$ ipython --no-banner

In [1]: import numpy as np

In [2]: np.set_printoptions(suppress=True, linewidth=120)

In [3]: E = np.loadtxt("mat.csv", delimiter=",")

In [4]: E
Out[4]: 
array([[0., 4., 3.],
       [0., 3., 3.],
       [0., 0., 0.],
       [2., 1., 2.],
       [2., 1., 2.],
       [0., 1., 0.],
       [0., 0., 0.],
       [0., 0., 0.],
       [2., 0., 2.],
       [0., 0., 0.],
       [0., 0., 0.],
       [0., 1., 0.]])

In [5]: cen = (E - E.mean(axis=0)) / E.std(axis=0)

In [6]: np.argwhere(np.abs(cen) > 2)
Out[6]: array([[0, 1]])

In [7]: cen.std(axis=0)
Out[7]: array([1., 1., 1.])

In [8]: beta = np.linalg.lstsq(np.delete(cen, 1, axis=1), cen[:, 1])[0]

In [9]: beta.round(3)
Out[9]: array([-0.608,  1.045])

In [10]: cen = E - E.mean(axis=0)

In [11]: Uu, s, Vh = np.linalg.svd(cen, full_matrices=False)

In [12]: np.round((s ** 2).sum() ** 2 / (s ** 4).sum(), 3)
Out[12]: np.float64(1.712)

In [13]: np.linalg.matrix_rank(cen)
Out[13]: np.int64(3)

In [14]: np.round(Vh[0] * np.sign(Vh[0, np.abs(Vh[0]).argmax()]), 3)
Out[14]: array([0.134, 0.694, 0.707])

In [15]: np.searchsorted(np.cumsum(s ** 2) / (s ** 2).sum(), 0.9) + 1
Out[15]: np.int64(2)

In [16]: np.round(np.abs(Vh[-1]), 3)
Out[16]: array([0.561, 0.535, 0.632])

In [17]: np.abs(Vh[0]).argmax()
Out[17]: np.int64(2)

In [18]: np.round(cen.mean(axis=0), 3) + 0
Out[18]: array([0., 0., 0.])

In [19]: np.round(s ** 2 / (s ** 2).sum(), 3)
Out[19]: array([0.716, 0.266, 0.018])

In [20]: A = np.loadtxt("out9.csv", delimiter=",")

In [21]: A
Out[21]: 
array([[ 1.609, -0.834,  1.028],
       [-0.807, -0.462,  1.192],
       [ 0.714,  1.699,  1.984],
       [ 0.14 , -1.197, -0.4  ]])

In [22]: x = np.array([-3, 2, 1])

In [23]: target = E @ x

In [24]: np.round(np.linalg.solve(E.T @ E, E.T @ target), 3)
Out[24]: array([-3.,  2.,  1.])

In [25]: np.round(np.linalg.pinv(E) @ E, 3) + 0
Out[25]: 
array([[1., 0., 0.],
       [0., 1., 0.],
       [0., 0., 1.]])

In [26]: target
Out[26]: array([11.,  9.,  0., -2., -2.,  2.,  0.,  0., -4.,  0.,  0.,  2.])

In [27]: rng = np.random.default_rng(416)

In [28]: target = target + 0.02 * rng.normal(size=12)

In [29]: target.round(3) + 0
Out[29]: array([10.999,  8.981,  0.   , -2.009, -2.   ,  2.003, -0.012, -0.005, -3.997, -0.019, -0.012,  2.001])

In [30]: beta, *_ = np.linalg.lstsq(E, target)

In [31]: beta.round()
Out[31]: array([-3.,  2.,  1.])

In [32]: np.round(E.T @ (target - E @ beta), 3) + 0
Out[32]: array([0., 0., 0.])

In [33]: E.sum(axis=0)
Out[33]: array([ 6., 11., 12.])

In [34]: np.unravel_index(np.abs(E).argmax(), E.shape)
Out[34]: (np.int64(0), np.int64(1))

In [35]: round(float(np.linalg.norm(E)), 3)
Out[35]: 8.426

In [36]: E.shape
Out[36]: (12, 3)

In [37]: np.linalg.matrix_rank(E)
Out[37]: np.int64(3)

In [38]: Uu, s, Vh = np.linalg.svd(A, full_matrices=False)

In [39]: (s > 1e-8).sum()
Out[39]: np.int64(3)

In [40]: np.round(s / s[0], 3)
Out[40]: array([1.  , 0.7 , 0.49])

In [41]: round(np.sqrt((s ** 2).sum()), 3), round(np.linalg.norm(A), 3)
Out[41]: (np.float64(3.946), np.float64(3.946))

In [42]: np.round(np.abs(Vh[0]), 3)
Out[42]: array([0.319, 0.52 , 0.793])

In [43]: np.round(Uu.T @ A @ Vh.T, 3) + 0
Out[43]: 
array([[3.  , 0.  , 0.  ],
       [0.  , 2.1 , 0.  ],
       [0.  , 0.  , 1.47]])

In [44]: np.abs(Uu[:, 0]).round(6).argmax()
Out[44]: np.int64(2)

In [45]: np.round(Uu.T @ Uu, 3) + 0
Out[45]: 
array([[1., 0., 0.],
       [0., 1., 0.],
       [0., 0., 1.]])

In [46]: W0 = np.load("data.npy")

In [47]: W0
Out[47]: 
array([[2, 1, 0, 1],
       [0, 2, 0, 0],
       [2, 1, 0, 1],
       [1, 1, 2, 2]])

In [48]: np.argsort(-np.linalg.norm(W0, axis=0).round(6), kind="stable")[:3]
Out[48]: array([0, 1, 3])

In [49]: round(float(np.linalg.norm(W0, 2) / np.linalg.norm(W0)), 3)
Out[49]: 0.853

In [50]: np.linalg.cond(W0) > 100
Out[50]: np.True_
